In [1]: import numpy as np

In [2]: from numpy import linalg as LA

In [3]: np.set_printoptions(precision=3, suppress=True, linewidth=200, legacy="1.25")

In [4]: def rnd(a):
   ...:     return np.round(a, 3) + 0
   ...: 

In [5]: mat = np.loadtxt("data.csv", delimiter=",")

In [6]: mat
Out[6]: 
array([[0., 4., 0., 0., 0., 0., 0., 0., 0., 0., 0.],
       [4., 1., 4., 0., 0., 0., 0., 0., 0., 0., 0.],
       [0., 4., 2., 4., 0., 0., 0., 0., 0., 0., 0.],
       [0., 0., 4., 0., 4., 0., 0., 0., 0., 0., 0.],
       [0., 0., 0., 4., 2., 4., 0., 0., 0., 0., 0.],
       [0., 0., 0., 0., 4., 0., 4., 0., 0., 0., 0.],
       [0., 0., 0., 0., 0., 4., 1., 4., 0., 0., 0.],
       [0., 0., 0., 0., 0., 0., 4., 0., 4., 0., 0.],
       [0., 0., 0., 0., 0., 0., 0., 4., 1., 4., 0.],
       [0., 0., 0., 0., 0., 0., 0., 0., 4., 3., 4.],
       [0., 0., 0., 0., 0., 0., 0., 0., 0., 4., 1.]])

In [7]: rng = np.random.default_rng(98745)

In [8]: idx = rng.permutation(11)

In [9]: idx
Out[9]: array([ 0,  6,  7,  4,  1,  3, 10,  5,  9,  2,  8])

In [10]: Y = mat[idx][:, idx]

In [11]: Y
Out[11]: 
array([[0., 0., 0., 0., 4., 0., 0., 0., 0., 0., 0.],
       [0., 1., 4., 0., 0., 0., 0., 4., 0., 0., 0.],
       [0., 4., 0., 0., 0., 0., 0., 0., 0., 0., 4.],
       [0., 0., 0., 2., 0., 4., 0., 4., 0., 0., 0.],
       [4., 0., 0., 0., 1., 0., 0., 0., 0., 4., 0.],
       [0., 0., 0., 4., 0., 0., 0., 0., 0., 4., 0.],
       [0., 0., 0., 0., 0., 0., 1., 0., 4., 0., 0.],
       [0., 4., 0., 4., 0., 0., 0., 0., 0., 0., 0.],
       [0., 0., 0., 0., 0., 0., 4., 0., 3., 0., 4.],
       [0., 0., 0., 0., 4., 4., 0., 0., 0., 2., 0.],
       [0., 0., 4., 0., 0., 0., 0., 0., 4., 0., 1.]])

In [12]: K = np.loadtxt("test4.csv", delimiter=",")

In [13]: K
Out[13]: 
array([[-2.,  0., -3., -3.,  0., -3., -3.,  0., -3., -3.,  0., -3., -3.],
       [ 0., -2.,  0.,  0.,  0.,  0.,  0.,  0.,  0.,  0., -3.,  0.,  0.],
       [-3.,  0., -2., -3.,  0., -3., -3.,  0., -3., -3.,  0., -3., -3.],
       [-3.,  0., -3., -2.,  0., -3., -3.,  0., -3., -3.,  0., -3., -3.],
       [ 0.,  0.,  0.,  0., -2.,  0.,  0., -3.,  0.,  0.,  0.,  0.,  0.],
       [-3.,  0., -3., -3.,  0., -2., -3.,  0., -3., -3.,  0., -3., -3.],
       [-3.,  0., -3., -3.,  0., -3., -2.,  0., -3., -3.,  0., -3., -3.],
       [ 0.,  0.,  0.,  0., -3.,  0.,  0., -2.,  0.,  0.,  0.,  0.,  0.],
       [-3.,  0., -3., -3.,  0., -3., -3.,  0., -2., -3.,  0., -3., -3.],
       [-3.,  0., -3., -3.,  0., -3., -3.,  0., -3., -2.,  0., -3., -3.],
       [ 0., -3.,  0.,  0.,  0.,  0.,  0.,  0.,  0.,  0., -2.,  0.,  0.],
       [-3.,  0., -3., -3.,  0., -3., -3.,  0., -3., -3.,  0., -2., -3.],
       [-3.,  0., -3., -3.,  0., -3., -3.,  0., -3., -3.,  0., -3., -2.]])

In [14]: idx = rng.permutation(13)

In [15]: Y = K[:, idx] * rng.choice([-1, 1], 13)

In [16]: Y
Out[16]: 
array([[-2., -3.,  3., -0., -0., -3.,  3.,  3., -0., -0., -3., -3.,  3.],
       [ 0.,  0., -0.,  2., -0.,  0., -0., -0., -0.,  3.,  0.,  0., -0.],
       [-3., -3.,  3., -0., -0., -3.,  3.,  3., -0., -0., -3., -2.,  3.],
       [-3., -3.,  3., -0., -0., -3.,  3.,  2., -0., -0., -3., -3.,  3.],
       [ 0.,  0., -0., -0.,  3.,  0., -0., -0.,  2., -0.,  0.,  0., -0.],
       [-3., -2.,  3., -0., -0., -3.,  3.,  3., -0., -0., -3., -3.,  3.],
       [-3., -3.,  3., -0., -0., -3.,  3.,  3., -0., -0., -3., -3.,  2.],
       [ 0.,  0., -0., -0.,  2.,  0., -0., -0.,  3., -0.,  0.,  0., -0.],
       [-3., -3.,  3., -0., -0., -2.,  3.,  3., -0., -0., -3., -3.,  3.],
       [-3., -3.,  3., -0., -0., -3.,  2.,  3., -0., -0., -3., -3.,  3.],
       [ 0.,  0., -0.,  3., -0.,  0., -0., -0., -0.,  2.,  0.,  0., -0.],
       [-3., -3.,  3., -0., -0., -3.,  3.,  3., -0., -0., -2., -3.,  3.],
       [-3., -3.,  2., -0., -0., -3.,  3.,  3., -0., -0., -3., -3.,  3.]])

In [17]: left, _, Vh = LA.svd(K.T @ Y)

In [18]: idx
Out[18]: array([ 0,  5, 12,  1,  7,  8,  9,  3,  4, 10, 11,  2,  6])

In [19]: ev, evecs = LA.eigh(K)

In [20]: x0 = np.array([3, -1, 3, 3, 1, 2, -3, -1, 2, -3, 1, 0, -3])

In [21]: rnd(LA.eigvalsh(K[1:, 1:]))
Out[21]: array([-23.,  -5.,  -5.,   1.,   1.,   1.,   1.,   1.,   1.,   1.,   1.,   1.])

In [22]: np.abs(K).sum(axis=1).max(), np.abs(ev).max()
Out[22]: (26.0, 26.0)

In [23]: rnd(x0 @ K @ x0 / (x0 @ x0)), ev[0], rnd(ev[-1])
Out[23]: (0.273, -26.0, 1.0)

In [24]: data = np.load("sample12.npy")

In [25]: data
Out[25]: 
array([[-2.,  0.,  0.,  0.,  0.,  0.,  0.,  0.,  0.,  0.,  0.],
       [ 0., -2.,  0.,  0.,  0.,  0.,  0.,  0.,  0.,  0.,  0.],
       [ 0.,  0.,  2.,  4.,  2.,  2.,  4.,  4., -4., -2., -4.],
       [ 0.,  0.,  4.,  2.,  2.,  2.,  4.,  4., -4., -2., -4.],
       [ 0.,  0.,  2.,  2., -1.,  1.,  2.,  2., -2., -1., -2.],
       [ 0.,  0.,  2.,  2.,  1., -1.,  2.,  2., -2., -1., -2.],
       [ 0.,  0.,  4.,  4.,  2.,  2.,  2.,  4., -4., -2., -4.],
       [ 0.,  0.,  4.,  4.,  2.,  2.,  4.,  2., -4., -2., -4.],
       [ 0.,  0., -4., -4., -2., -2., -4., -4.,  2.,  2.,  4.],
       [ 0.,  0., -2., -2., -1., -1., -2., -2.,  2., -1.,  2.],
       [ 0.,  0., -4., -4., -2., -2., -4., -4.,  4.,  2.,  2.]])

In [26]: idx = rng.permutation(11)

In [27]: Y = data[:, idx] * rng.choice([-1, 1], 11)

In [28]: Y
Out[28]: 
array([[-2., -0., -0.,  0.,  0., -0.,  0.,  0.,  0., -0.,  0.],
       [ 0.,  2., -0.,  0.,  0., -0.,  0.,  0.,  0., -0.,  0.],
       [ 0., -0., -2., -4.,  4., -4., -2.,  2.,  2., -4., -4.],
       [ 0., -0., -4., -4.,  4., -4., -2.,  2.,  2., -2., -4.],
       [ 0., -0., -2., -2.,  2., -2., -1.,  1., -1., -2., -2.],
       [ 0., -0., -2., -2.,  2., -2., -1., -1.,  1., -2., -2.],
       [ 0., -0., -4., -4.,  4., -2., -2.,  2.,  2., -4., -4.],
       [ 0., -0., -4., -4.,  2., -4., -2.,  2.,  2., -4., -4.],
       [ 0., -0.,  4.,  2., -4.,  4.,  2., -2., -2.,  4.,  4.],
       [ 0., -0.,  2.,  2., -2.,  2., -1., -1., -1.,  2.,  2.],
       [ 0., -0.,  4.,  4., -4.,  4.,  2., -2., -2.,  4.,  2.]])

In [29]: left, _, Vh = LA.svd(data.T @ Y)

In [30]: idx
Out[30]: array([ 0,  1,  2,  8,  7,  6,  9,  5,  4,  3, 10])

In [31]: rnd(LA.lstsq(data, Y)[0])
Out[31]: 
array([[ 1.,  0.,  0.,  0.,  0.,  0.,  0.,  0.,  0.,  0.,  0.],
       [ 0., -1.,  0.,  0.,  0.,  0.,  0.,  0.,  0.,  0.,  0.],
       [ 0.,  0., -1.,  0.,  0.,  0.,  0.,  0.,  0.,  0.,  0.],
       [ 0.,  0.,  0.,  0.,  0.,  0.,  0.,  0.,  0., -1.,  0.],
       [ 0.,  0.,  0.,  0.,  0.,  0.,  0.,  0.,  1.,  0.,  0.],
       [ 0.,  0.,  0.,  0.,  0.,  0.,  0.,  1.,  0.,  0.,  0.],
       [ 0.,  0.,  0.,  0.,  0., -1.,  0.,  0.,  0.,  0.,  0.],
       [ 0.,  0.,  0.,  0.,  1.,  0.,  0.,  0.,  0.,  0.,  0.],
       [ 0.,  0.,  0.,  1.,  0.,  0.,  0.,  0.,  0.,  0.,  0.],
       [ 0.,  0.,  0.,  0.,  0.,  0.,  1.,  0.,  0.,  0.,  0.],
       [ 0.,  0.,  0.,  0.,  0.,  0.,  0.,  0.,  0.,  0.,  1.]])
